$ python3 -q
>>> import numpy as np
>>> np.set_printoptions(precision=2, suppress=True, linewidth=200, sign=" ")
>>> F = np.load("arr.npy")
>>> F
array([[ 1,  2, -2,  2, -2, -6],
       [-2,  0,  0,  1,  2,  0],
       [-2,  1, -1,  2, -1, -3],
       [-1, -2, -2, -2,  0, -6]])
>>> ang = np.radians(135)
>>> r_ = np.eye(6)
>>> r_[2, 2] = r_[3, 3] = np.cos(ang)
>>> r_[2, 3], r_[3, 2] = -np.sin(ang), np.sin(ang)
>>> r_
array([[ 1.  ,  0.  ,  0.  ,  0.  ,  0.  ,  0.  ],
       [ 0.  ,  1.  ,  0.  ,  0.  ,  0.  ,  0.  ],
       [ 0.  ,  0.  , -0.71, -0.71,  0.  ,  0.  ],
       [ 0.  ,  0.  ,  0.71, -0.71,  0.  ,  0.  ],
       [ 0.  ,  0.  ,  0.  ,  0.  ,  1.  ,  0.  ],
       [ 0.  ,  0.  ,  0.  ,  0.  ,  0.  ,  1.  ]])
>>> out = F @ r_.T
>>> round(np.linalg.det(r_), 2), round(np.trace(r_), 2)
(np.float64(1.0), np.float64(2.59))
>>> def softmax(z):
...     e = np.exp(z - z.max(axis=-1, keepdims=True))
...     return e / e.sum(axis=-1, keepdims=True)
... 
>>> softmax(F).sum(axis=1)
array([ 1.,  1.,  1.,  1.])
>>> S = F @ F.T / np.sqrt(6)
>>> np.round(softmax(S), 2) + 0
array([[ 1.  ,  0.  ,  0.  ,  0.  ],
       [ 0.  ,  0.86,  0.11,  0.02],
       [ 0.91,  0.  ,  0.08,  0.02],
       [ 0.  ,  0.  ,  0.  ,  1.  ]])
>>> softmax(S).round(6).argmax(axis=1)
array([ 0,  1,  0,  3])
>>> left, s, vt = np.linalg.svd(F, full_matrices=False)
>>> s
array([ 9.71,  4.71,  3.6 ,  1.27])
>>> (s > 1e-8).sum()
np.int64(4)
>>> s / s[0]
array([ 1.  ,  0.49,  0.37,  0.13])
>>> np.abs(vt[0])
array([ 0.07,  0.06,  0.31,  0.09,  0.19,  0.92])
>>> C2 = F.T @ F
>>> np.allclose(C2, C2.T)
True
>>> np.round(np.linalg.eigvalsh(C2)[::-1], 2) + 0
array([ 94.22,  22.17,  12.99,   1.61,   0.  ,   0.  ])
>>> np.linalg.matrix_rank(C2)
np.int64(4)
>>> np.diag(C2)
array([ 10,   9,   9,  13,   9,  81])
>>> out = F / np.linalg.norm(F, axis=1, keepdims=True)
>>> C2 = out @ out.T
>>> np.argwhere(np.triu(np.abs(C2) > 0.95, 1))
array([], shape=(0, 2), dtype=int64)
>>> (np.abs(C2) > 0.9).astype(int)
array([[ 1,  0,  0,  0],
       [ 0,  1,  0,  0],
       [ 0,  0,  1,  0],
       [ 0,  0,  0,  1]])
>>> data = np.loadtxt("block2.csv", delimiter=",")
>>> data.round(2) + 0
array([[ 1.42, -1.31, -0.52,  0.  ],
       [ 0.99,  1.05,  0.06, -1.38],
       [ 0.99,  0.7 ,  0.93,  1.29],
       [-0.14, -0.83,  1.69, -0.66]])
>>> out = data / np.sqrt((data ** 2).mean(axis=1, keepdims=True))
>>> np.linalg.matrix_rank(out) == np.linalg.matrix_rank(data)
np.True_
>>> np.linalg.matrix_rank(data - data.mean(axis=1, keepdims=True))
np.int64(3)
>>> out[2]
array([ 0.99,  0.7 ,  0.93,  1.29])
>>> q, vecs = np.linalg.qr(data[:, :2])[0], np.linalg.qr(data[:, 2:])[0]
>>> s = np.linalg.svd(q.T @ vecs, compute_uv=False)
>>> round(np.linalg.norm(q @ q.T - vecs @ vecs.T, 2), 2)
np.float64(1.0)
>>> (s > 0.9).sum()
np.int64(0)
>>> round(np.abs(np.linalg.eigvals(data)).max(), 2)
np.float64(2.0)
>>> round(float(np.linalg.det(data)), 2)
-16.0
>>> np.linalg.determinant(data)
Traceback (most recent call last):
  File "<python-input-42>", line 1, in <module>
    np.linalg.determinant(data)
    ^^^^^^^^^^^^^^^^^^^^^
AttributeError: module 'numpy.linalg' has no attribute 'determinant'
>>> np.allclose(data @ data.T, data.T @ data)
True
>>> (data + data.T) / 2
array([[ 1.42, -0.16,  0.24, -0.07],
       [-0.16,  1.05,  0.38, -1.1 ],
       [ 0.24,  0.38,  0.93,  1.49],
       [-0.07, -1.1 ,  1.49, -0.66]])
>>> (data - data.T) / 2
array([[ 0.  , -1.15, -0.76,  0.07],
       [ 1.15,  0.  , -0.32, -0.28],
       [ 0.76,  0.32,  0.  , -0.2 ],
       [-0.07,  0.28,  0.2 ,  0.  ]])
>>> np.sort(np.abs(np.linalg.eigvals(data)))
array([ 2.,  2.,  2.,  2.])
>>> C2 = data.T @ data
>>> np.trace(C2), np.round((data ** 2).sum(), 2)
(np.float64(16.0), np.float64(16.0))
>>> np.linalg.svd(data, compute_uv=False) ** 2
array([ 4.,  4.,  4.,  4.])
>>> C2.round(2) + 0
array([[ 4.,  0.,  0.,  0.],
       [ 0.,  4.,  0.,  0.],
       [ 0.,  0.,  4.,  0.],
       [ 0.,  0.,  0.,  4.]])
>>> m1 = np.load("layer17.npy")
>>> m1
array([[ 1.  ,  0.  ,  0.  ,  0.  ,  0.  ,  0.  ],
       [ 0.  ,  1.  ,  0.  ,  0.  ,  0.  ,  0.  ],
       [ 0.  ,  0.  ,  1.  ,  0.  ,  0.  ,  0.  ],
       [ 0.  ,  0.  ,  0.  ,  0.81,  0.  ,  0.59],
       [ 0.  ,  0.  ,  0.  ,  0.  ,  1.  ,  0.  ],
       [ 0.  ,  0.  ,  0.  , -0.59,  0.  ,  0.81]])
>>> # splits into 5 blocks
>>> out = np.linalg.inv(m1)
>>> np.round(m1 @ out, 2) + 0
array([[ 1.,  0.,  0.,  0.,  0.,  0.],
       [ 0.,  1.,  0.,  0.,  0.,  0.],
       [ 0.,  0.,  1.,  0.,  0.,  0.],
       [ 0.,  0.,  0.,  1.,  0.,  0.],
       [ 0.,  0.,  0.,  0.,  1.,  0.],
       [ 0.,  0.,  0.,  0.,  0.,  1.]])
>>> round(np.linalg.slogdet(m1)[0], 2)
np.float64(1.0)
>>> round(float(np.linalg.cond(m1)), 2)
1.0
>>> np.round(np.linalg.det(m1) * np.linalg.det(out), 2)
np.float64(1.0)
>>> np.allclose(out, m1.T)
True
>>> np.round(np.einsum("ij,ji->", data, data), 2)
np.float64(7.51)
>>> round(float(np.linalg.det(2 * data)), 2), round(np.linalg.det(data), 2)
(-256.0, np.float64(-16.0))
>>> np.linalg.eigvals(data)
array([-2.  +0.j  ,  1.37+1.46j,  1.37-1.46j,  2.  +0.j  ])
>>> round(np.linalg.det(data[::-1]), 2)
np.float64(-16.0)
>>> q, vecs = np.linalg.qr(m1[:, :5])[0], np.linalg.qr(m1[:, 5:])[0]
>>> s = np.linalg.svd(q.T @ vecs, compute_uv=False)
>>> np.degrees(np.arccos(s.clip(0, 1)))
array([ 90.])
>>> np.linalg.norm(m1, axis=0)
array([ 1.,  1.,  1.,  1.,  1.,  1.])
>>> np.round(m1 @ m1.T, 2) + 0
array([[ 1.,  0.,  0.,  0.,  0.,  0.],
       [ 0.,  1.,  0.,  0.,  0.,  0.],
       [ 0.,  0.,  1.,  0.,  0.,  0.],
       [ 0.,  0.,  0.,  1.,  0.,  0.],
       [ 0.,  0.,  0.,  0.,  1.,  0.],
       [ 0.,  0.,  0.,  0.,  0.,  1.]])
